% ipython --no-banner

In [1]: import numpy as np

In [2]: np.set_printoptions(precision=2, suppress=True, linewidth=160)

In [3]: rnd = lambda a: np.round(a, 2) + 0

In [4]: data = np.load("a.npy")

In [5]: rnd(data)
Out[5]: 
array([[-4.57,  1.28, -1.58],
       [ 4.44,  1.98,  1.17],
       [-3.01,  3.75, -1.37],
       [ 1.88,  4.63,  0.06],
       [ 2.27, -4.29,  1.2 ],
       [-3.  ,  3.75, -1.37],
       [-2.16, -4.51, -0.16],
       [ 3.37, -3.4 ,  1.45],
       [-0.4 ,  4.94, -0.69],
       [-0.1 , -4.97,  0.54],
       [-3.89,  2.75, -1.54],
       [ 1.83, -4.52,  1.09],
       [ 0.65, -4.9 ,  0.76],
       [-1.08, -4.88,  0.22],
       [-3.33, -3.68, -0.63],
       [ 0.62,  4.95, -0.37],
       [-4.19,  2.24, -1.57],
       [ 3.83,  3.1 ,  0.85],
       [ 4.76, -0.25,  1.52],
       [ 3.73, -2.96,  1.51],
       [ 4.7 ,  1.04,  1.36],
       [-1.4 , -4.8 ,  0.11],
       [-4.71,  0.66, -1.55],
       [ 0.5 ,  4.96, -0.41],
       [ 2.61,  4.25,  0.33],
       [ 0.74,  4.93, -0.33],
       [ 4.58,  1.56,  1.26],
       [ 4.77,  0.39,  1.45],
       [-4.05, -2.77, -0.96],
       [-0.86,  4.86, -0.83],
       [ 4.59,  1.52,  1.27],
       [-4.42, -2.03, -1.16],
       [-0.4 ,  4.94, -0.69],
       [ 0.53, -4.92,  0.73]])

In [6]: # looks like rank 2

In [7]: C = data[[13, 2]].astype(float)

In [8]: for _ in range(6):
   ...:     lab = np.linalg.norm(data[:, None] - C, axis=-1).argmin(axis=1)
   ...:     C = np.array([data[lab == j].mean(axis=0) for j in range(2)])
   ...: 

In [9]: lab
Out[9]: array([1, 1, 1, 1, 0, 1, 0, 0, 1, 0, 1, 0, 0, 0, 0, 1, 1, 1, 1, 0, 1, 0, 1, 1, 1, 1, 1, 1, 0, 1, 1, 0, 1, 0])

In [10]: rnd(C)
Out[10]: 
array([[-0.32, -4.05,  0.36],
       [ 0.62,  2.96, -0.14]])
